$ python -q
>>> import numpy as np
>>> np.set_printoptions(precision=1, suppress=True, linewidth=140)
>>> feats = np.load("data.npy")
>>> print(feats)
[[ 0.4  1.4 -0.2  0.4  1.7 -0.2 -0.6 -0.2 -0.2]
 [ 1.   0.9 -0.9 -0.1 -0.7 -0.1  0.2 -0.9 -2. ]
 [ 0.5 -0.8  0.7 -0.2  0.3  0.5 -0.8  0.8 -0.8]
 [ 1.   0.6  0.8 -1.  -0.5  0.2  1.   1.3 -1.2]
 [-0.5  0.4  0.1  1.2 -1.5 -0.4  2.1  1.5  1.9]
 [-0.7 -0.2  2.1 -0.5 -0.9  0.   1.8  1.   2.2]
 [ 1.4  0.5 -0.5  0.7  0.8  0.3 -0.1  1.3  1.3]
 [-2.6 -1.9  0.8  0.9  0.6 -1.   1.7 -0.7 -0.3]
 [ 1.7 -0.4  1.3  1.   0.2 -0.6  1.5  1.2 -0.3]
 [ 0.2 -0.3 -0.3  1.4  0.2 -1.7  1.1 -1.1 -0.7]
 [ 0.   0.5 -0.6  1.1  0.3  0.5  2.7  0.9  2. ]
 [-1.7 -0.4  0.6  1.2 -1.4 -0.4  0.5 -0.1  1.7]
 [-0.6  0.5 -1.2  0.9  1.3 -0.5  1.1 -1.1  1.5]
 [ 1.6  0.6  1.4 -1.4 -1.6 -1.6 -0.4 -0.4  0.7]
 [ 1.  -6.  -5.  -4.  10.  16.   1.   0.  -7. ]
 [-1.6 -0.1  0.2  0.9  0.  -0.6 -1.5 -2.1  0.4]
 [ 1.2 -0.6  1.3  1.4 -0.3 -0.5 -0.8  0.2  0.7]
 [ 0.2 -0.8  1.1 -0.9 -0.2 -1.2  0.7 -1.4  0.3]
 [ 2.1 -1.1  1.2  0.3  0.6 -1.4 -1.4  1.  -1.5]
 [ 0.1  0.2  0.2 -0.3  0.2 -1.8  1.   1.4  0.9]
 [ 0.1  0.6  0.9  0.5 -0.2 -0.2 -2.6 -0.4 -0.9]
 [ 0.3 -0.2  0.1  0.3 -1.3  0.7 -1.4 -0.2  0.6]
 [-1.6 -0.2 -2.   0.8  0.6 -0.7 -0.9  0.3  0.6]
 [ 0.7  0.7 -0.7  0.5  0.5 -0.3 -0.5  0.4 -0.5]
 [ 0.5  1.5 -1.9 -0.7  0.4  0.9  2.1 -1.   0.2]]
>>> C2 = np.cov(feats, rowvar=False)
>>> print(C2.shape)
(9, 9)
>>> print(np.polyfit(feats[:, 2], feats[:, 3], 1))
[0.3 0.2]
>>> print(np.round(np.corrcoef(feats[:, 2], feats[:, 3])[0, 1], 1))
0.4
>>> print(np.argwhere(np.triu(np.abs(np.corrcoef(feats.T)) > 0.8, 1)))
[[4 5]]
>>> x0 = np.array([2, 1, 2, 1, 3, 0, 3, 0, 3])
>>> rhs = feats @ x0
>>> print(np.round(np.linalg.solve(feats.T @ feats, feats.T @ rhs), 1) + 0)
[2. 1. 2. 1. 3. 0. 3. 0. 3.]
>>> print(np.round(np.linalg.pinv(feats) @ feats, 1) + 0)
[[1. 0. 0. 0. 0. 0. 0. 0. 0.]
 [0. 1. 0. 0. 0. 0. 0. 0. 0.]
 [0. 0. 1. 0. 0. 0. 0. 0. 0.]
 [0. 0. 0. 1. 0. 0. 0. 0. 0.]
 [0. 0. 0. 0. 1. 0. 0. 0. 0.]
 [0. 0. 0. 0. 0. 1. 0. 0. 0.]
 [0. 0. 0. 0. 0. 0. 1. 0. 0.]
 [0. 0. 0. 0. 0. 0. 0. 1. 0.]
 [0. 0. 0. 0. 0. 0. 0. 0. 1.]]
>>> print(np.round(np.linalg.lstsq(feats, rhs)[0], 1) + 0)
[2. 1. 2. 1. 3. 0. 3. 0. 3.]
>>> rng = np.random.default_rng(273)
>>> rhs = rhs + 0.3 * rng.normal(size=25)
>>> print(rhs)
[ 5.2 -6.3 -2.7  1.1  7.8 11.6  8.7  1.6 10.9  3.3 15.1  1.4  9.4  1.5 -6.3 -4.8  4.5  3.1 -1.1  6.5 -8.2 -5.5 -5.5 -0.7  5.5]
>>> beta, *_ = np.linalg.lstsq(feats, rhs)
>>> print(round(float(np.linalg.norm(rhs - feats @ beta)), 1))
1.2
>>> print(beta.round())
[ 2.  1.  2.  1.  3. -0.  3. -0.  3.]
>>> feats @ feats
Traceback (most recent call last):
  File "<python-input-20>", line 1, in <module>
    feats @ feats
    ~~~~~~^~~~~~~
ValueError: matmul: Input operand 1 has a mismatch in its core dimension 0, with gufunc signature (n?,k),(k,m?)->(n?,m?) (size 25 is different from 9)
>>> C2 = feats.T @ feats
>>> print(np.diag(C2))
[ 33.5  50.5  51.5  34.1 117.2 273.2  46.5  24.3  81.2]
>>> print(np.linalg.svd(feats, compute_uv=False) ** 2)
[507.1  61.1  43.5  30.9  22.9  22.1  10.4   9.2   4.9]
>>> Xs = feats - feats.mean(axis=0)
>>> evecs = np.linalg.svd(Xs)[2][:1]
>>> A2 = Xs - Xs @ evecs.T @ evecs
>>> print(np.linalg.norm(A2, axis=1).round(6).argmax())
7
>>> print(np.cov(Xs @ evecs.T, rowvar=False))
20.979925984482115
>>> print(round(float(np.linalg.norm(A2) / np.linalg.norm(Xs)), 1))
0.5
>>> E = np.array([[16, 14, -12, -16, -14, 12],
...     [-2, -8, -2, 2, 8, 2],
...     [16, -8, -8, -16, 8, 8],
...     [8, 7, -6, -8, -7, 6],
...     [-1, -4, -1, 1, 4, 1],
...     [8, -4, -4, -8, 4, 4]])
>>> rank = np.linalg.matrix_rank(E)
>>> print(rank)
3
>>> null = np.linalg.svd(E)[2][rank:].T
>>> print(np.allclose(E @ null, 0))
True
>>> print([int(np.linalg.matrix_rank(E[:, :j + 1])) for j in range(6)])
[1, 2, 3, 3, 3, 3]
>>> print(np.round(null @ null.T, 1) + 0)
[[0.5 0.  0.  0.5 0.  0. ]
 [0.  0.5 0.  0.  0.5 0. ]
 [0.  0.  0.5 0.  0.  0.5]
 [0.5 0.  0.  0.5 0.  0. ]
 [0.  0.5 0.  0.  0.5 0. ]
 [0.  0.  0.5 0.  0.  0.5]]
>>> print(np.round(E @ null, 1) + 0)
[[0. 0. 0.]
 [0. 0. 0.]
 [0. 0. 0.]
 [0. 0. 0.]
 [0. 0. 0.]
 [0. 0. 0.]]
>>> print([int(np.linalg.matrix_rank(E[:i])) for i in range(1, len(E) + 1)])
[1, 2, 3, 3, 3, 3]
>>> Xs = feats - feats.mean(axis=0)
>>> left, s, VT = np.linalg.svd(Xs, full_matrices=False)
>>> print(np.searchsorted(np.cumsum(s ** 2) / (s ** 2).sum(), 0.9) + 1)
4
>>> print(np.round(Xs.mean(axis=0), 1) + 0)
[0. 0. 0. 0. 0. 0. 0. 0. 0.]
>>> print(round((s ** 2).sum() ** 2 / (s ** 4).sum(), 1))
1.9
>>> print(np.abs(left[:, 0]).argmax())
14
>>> print(np.linalg.matrix_rank(Xs))
9
>>> A = np.load("x.npy")
>>> print(A)
[[ 0 -1  4  2  0  0  5  1  1  3 -4 -2  5  1 -2]
 [ 1  0  1 -1  0  2  6 -2  1  3 -1 -3 -1  4  1]
 [-4 -1  0 -1 -6 -3  1  5 -1  4  2 -3 -1 -2 -2]
 [-2  1  1  0 -4  1  0 -3  1  3  2 -1  5 -2 -1]
 [ 0  0  6  4  0 -2  0 -5 -2  0  4  0 -2  3 -1]
 [ 0 -2  3 -1  2  0 -1  1  4 -3 -5  2  6 -5  1]
 [-5 -6 -1  0  0  1  0  3  0 -2 -3  4  1  3 -5]
 [-1  2 -5  3  5 -1 -3  0 -4  3  5 -2 -6  0  1]
 [-1 -1  1 -1  2 -4  0  4  0  3  2  2  0  1 -2]
 [-3 -3 -4 -3  0  3  2 -3 -3  0  3 -1  5 -2  6]
 [ 4  1 -2 -2 -4  5  3 -5 -2 -3  0 -1 -1  0  1]
 [ 2  3  3  1  0 -2 -4  2 -2  1  1  0  3 -4  0]
 [-5  1  1 -5  2 -6 -1  6  0 -5  1 -3  0  0 -2]
 [-1 -4  2  2 -3  5 -3  0 -1  2  0  4  0  0 -5]
 [ 2 -1  2  1  1 -1  5 -1  2 -6 -1  0  2  5  0]]
>>> # null space of dimension 1
>>> x0 = np.array([-2, -2, 0, -1, 3, 3, -2, 2, -1])
>>> rhs = feats @ x0
>>> beta, lr = np.zeros(9), 1 / np.linalg.norm(feats, 2) ** 2
>>> for i in range(12):
...     beta -= lr * feats.T @ (feats @ beta - rhs)
...     if i % 2 == 0: print(i, round(np.linalg.norm(feats @ beta - rhs), 1))
... 
0 17.9
2 16.1
4 14.5
6 13.1
8 12.0
10 10.9
>>> print(round(np.linalg.cond(feats), 1))
10.2
>>> print(beta)
[-0.6 -1.8 -0.5 -0.6  2.2  3.2 -0.9  0.5 -1.3]
>>> A2 = np.array([[0, 3],
...     [1, 3],
...     [1, 2],
...     [3, 1],
...     [1, 3],
...     [3, 3],
...     [0, 2],
...     [1, 2],
...     [1, 2],
...     [0, 2],
...     [3, 0],
...     [1, 0],
...     [1, 2],
...     [1, 1],
...     [2, 0]])
>>> print(np.einsum("ik,kj->ji", A, A2))
[[ -1   2 -19   5  16  -5 -12  13  -4  10  -3   5 -27   9   7]
 [ 38  28 -29   0  -5  14 -25 -12   4 -20  -4  12 -27  -7  17]]
>>> print(np.einsum("ij,ij->i", A, A))
[107  85 128  77 115 136 136 165  62 149 116  78 168 114 108]
>>> print(np.einsum("ij->j", A))
[-13 -11  12  -1  -5  -2  10   3  -6   3   6  -4  16   2 -10]
>>> print(np.linalg.matrix_rank(np.vstack([A, A2.T])))
15
